% python3 -q
>>> import numpy as np
>>> from numpy import linalg as LA
>>> np.set_printoptions(precision=3, suppress=True, linewidth=160, sign=" ")
>>> X = np.tril(np.array([[-3, 1, 1, -2], [1, -1, -2, 1], [-1, 2, -3, -1], [2, 2, 0, 3]]), -1) + np.eye(4, dtype=int)
>>> X
array([[ 1,  0,  0,  0],
       [ 1,  1,  0,  0],
       [-1,  2,  1,  0],
       [ 2,  2,  0,  1]])
>>> rng = np.random.default_rng(263037)
>>> idx = rng.permutation(4)
>>> Y = X[:, idx] * rng.choice([-1, 1], 4)
>>> Y
array([[ 0,  1,  0,  0],
       [ 0,  1,  0,  1],
       [ 0, -1, -1,  2],
       [ 1,  2,  0,  2]])
>>> Uu, _, vt = LA.svd(X.T @ Y)
>>> np.round(Uu @ vt, 3) + 0
array([[ 0.,  1.,  0.,  0.],
       [ 0.,  0.,  0.,  1.],
       [ 0.,  0., -1.,  0.],
       [ 1.,  0.,  0.,  0.]])
>>> r0, v = Y[0], Y[1]
>>> r0 @ r0
np.int64(1)
>>> r0 @ v
np.int64(1)
>>> pr = (r0 @ v) / (r0 @ r0) * r0
>>> (v - pr) @ r0
np.float64(0.0)
>>> pr
array([ 0.,  1.,  0.,  0.])
>>> LA.matrix_rank(np.outer(r0, v))
np.int64(1)
>>> v - pr
array([ 0.,  0.,  0.,  1.])
>>> round(LA.norm(r0 + v) ** 2 + LA.norm(r0 - v) ** 2, 3)
np.float64(6.0)
>>> A = np.array([[0.3, -0.7, -1.0, -0.2],
...     [-0.2, -1.4, 0.3, -1.7],
...     [-0.7, 0.9, -0.8, 0.8]])
>>> A[1] = A[2] + 0.1 * rng.normal(size=4)
>>> A
array([[ 0.3  , -0.7  , -1.   , -0.2  ],
       [-0.562,  0.962, -0.805,  0.861],
       [-0.7  ,  0.9  , -0.8  ,  0.8  ]])
>>> round(float(LA.norm(A[1], 1)), 3), round(LA.norm(A[1], np.inf), 3)
(3.19, np.float64(0.962))
>>> np.round(LA.norm(A) ** 2 / LA.norm(A, 2) ** 2, 3)
np.float64(1.308)
>>> np.round(LA.norm(A, 1), 3), round(float(LA.norm(A, np.inf)), 3)
(np.float64(2.605), 3.2)
>>> np.round(LA.norm(A, "nuc"), 3)
np.float64(3.663)
>>> round(LA.norm(A), 3)
np.float64(2.614)
>>> A - A[0]
array([[ 0.   ,  0.   ,  0.   ,  0.   ],
       [-0.862,  1.662,  0.195,  1.061],
       [-1.   ,  1.6  ,  0.2  ,  1.   ]])
>>> round(float(LA.norm(A, 2) / LA.norm(A)), 3)
0.874
>>> [round(float(x), 3) for x in LA.svd(A, compute_uv=False)[:3]]
[2.285, 1.264, 0.115]
>>> LA.cond(A) > 100
np.False_
>>> LA.matrix_rank(A, rtol=0.1)
np.int64(2)
>>> Uu, sigma, vt = LA.svd(A)
>>> sigma
array([ 2.285,  1.264,  0.115])
>>> Y = Uu[:, :2] @ np.diag(sigma[:2]) @ vt[:2]
>>> round(float(np.abs(A - Y).max()), 3)
0.073
>>> LA.matrix_rank(Y)
np.int64(2)
>>> round(LA.norm(A - Y) / LA.norm(A), 3)
np.float64(0.044)
>>> Y
array([[ 0.3  , -0.7  , -1.   , -0.2  ],
       [-0.635,  0.937, -0.804,  0.835],
       [-0.627,  0.925, -0.801,  0.826]])
